$ python -q
>>> import numpy as np
>>> np.set_printoptions(precision=2, suppress=True, linewidth=120)
>>> u = np.array([-5, -2, -3])
>>> rng = np.random.default_rng(52)
>>> mat = np.outer(rng.normal(size=16), u) + 0.3 * rng.normal(size=(16, 3))
>>> mat
array([[ 3.82,  1.58,  2.57],
       [-0.91,  0.36, -1.17],
       [ 0.21,  0.24,  0.03],
       [-0.04,  0.12,  0.27],
       [-1.5 , -0.76, -0.57],
       [-3.26, -1.09, -2.31],
       [-1.71, -0.14, -0.46],
       [-0.68, -0.31, -0.63],
       [ 5.62,  2.58,  3.19],
       [-2.97, -1.16, -1.63],
       [ 2.29,  0.5 ,  1.74],
       [-4.9 , -1.97, -3.1 ],
       [-6.29, -2.12, -4.2 ],
       [ 8.14,  3.2 ,  4.74],
       [-6.94, -2.52, -3.76],
       [ 3.5 ,  1.22,  2.12]])
>>> left, s, vt = np.linalg.svd(mat)
>>> s
array([20.06,  1.41,  0.84])
>>> np.argmax(s[:-1] / (s[1:] + 1e-6)) + 1
np.int64(1)
>>> B = left[:, :1] @ np.diag(s[:1]) @ vt[:1]
>>> round(float(np.linalg.norm(mat - B) / np.linalg.norm(mat)), 2)
0.08
>>> round(np.abs(mat - B).max(), 2)
np.float64(0.73)
>>> np.linalg.matrix_rank(B)
np.int64(1)
>>> proj = mat @ np.linalg.solve(mat.T @ mat, mat.T)
>>> np.allclose(proj @ proj, proj)
True
>>> np.round(np.linalg.eigvalsh(proj), 2) + 0
array([0., 0., 0., 0., 0., 0., 0., 0., 0., 0., 0., 0., 0., 1., 1., 1.])
>>> np.diag(proj)
array([0.14, 0.46, 0.02, 0.09, 0.08, 0.11, 0.56, 0.04, 0.28, 0.05, 0.15, 0.13, 0.26, 0.27, 0.31, 0.05])
>>> round(np.trace(proj), 2)
np.float64(3.0)
>>> X = np.loadtxt("sample14.csv", delimiter=",")
>>> X
array([[ 1.,  0.,  0.],
       [-1.,  1.,  0.],
       [ 0.,  3.,  1.]])
>>> lab = rng.permutation(3)
>>> lab
array([2, 0, 1])
>>> B = X[lab][:, lab]
>>> np.diag(B)
array([1., 1., 1.])
>>> x = np.array([2, -2, 2])
>>> target = X @ x
>>> target
array([ 2., -4., -4.])
>>> np.linalg.solve(X, target + X[:, 1])
array([ 2., -1.,  2.])
>>> np.linalg.solve(X, -2 * target)
array([-4.,  4., -4.])
>>> np.linalg.solve(X, X[:, 0])
array([ 1.,  0., -0.])
>>> np.linalg.solve(X.T, X[0])
array([1., 0., 0.])
>>> proj = np.triu(np.array([[3, -1, 1], [2, 2, -2], [-3, 2, 3]]), 1) + np.eye(3)
>>> B = proj @ X @ np.linalg.inv(proj)
>>> proj @ X - X @ proj
array([[ 1.,  3.,  0.],
       [ 0., -7.,  1.],
       [ 0.,  0.,  6.]])
>>> np.trace(B), np.trace(X)
(np.float64(3.0), np.float64(3.0))
>>> w, evecs = np.linalg.eig(X)
>>> np.sort(np.linalg.eigvals(np.linalg.inv(X)))
array([1., 1., 1.])
>>> w
array([1., 1., 1.])
>>> X @ evecs[:, 0] - w[0] * evecs[:, 0]
array([0., 0., 0.])
>>> np.sort(np.linalg.eigvals(X @ X))
array([1., 1., 1.])
>>> x = np.array([2, 6, 5])
>>> target = X @ x
>>> beta, lr = np.zeros(3), 1 / np.linalg.norm(X, 2) ** 2
>>> for i in range(60):
...     beta -= lr * X.T @ (X @ beta - target)
...     if i % 10 == 0: print(i, round(np.linalg.norm(X @ beta - target), 2))
... 
0 3.7
10 0.75
20 0.52
30 0.49
40 0.47
50 0.45
>>> round(np.linalg.cond(X), 2)
np.float64(15.35)
>>> beta
array([2.31, 6.6 , 3.1 ])
>>> data = np.load("test5.npy")
>>> data
array([[ 0,  5, -6,  4],
       [-5,  0, -4,  6],
       [ 6,  4,  0,  3],
       [-4, -6, -3,  0]])
>>> # skew-symmetric
>>> left, s, vt = np.linalg.svd(data, full_matrices=False)
>>> np.round(left.T @ left, 2) + 0
array([[1., 0., 0., 0.],
       [0., 1., 0., 0.],
       [0., 0., 1., 0.],
       [0., 0., 0., 1.]])
>>> s / s[0]
array([1.  , 1.  , 0.27, 0.27])
>>> round(float(np.sqrt((s ** 2).sum())), 2), round(np.linalg.norm(data), 2)
(16.61, np.float64(16.61))
>>> x = np.array([-1, 1, -2, -2])
>>> x @ data @ x
np.int64(0)
>>> np.round(np.linalg.eigvals(data).real, 2) + 0
array([0., 0., 0., 0.])
>>> np.linalg.svd(data, compute_uv=False)
array([11.33, 11.33,  3.09,  3.09])
>>> np.round(np.linalg.det(data), 2)
np.float64(1225.0)
>>> Q = np.linalg.solve(np.eye(4) - data, np.eye(4) + data)
>>> round(float(np.linalg.det(Q)), 2)
1.0
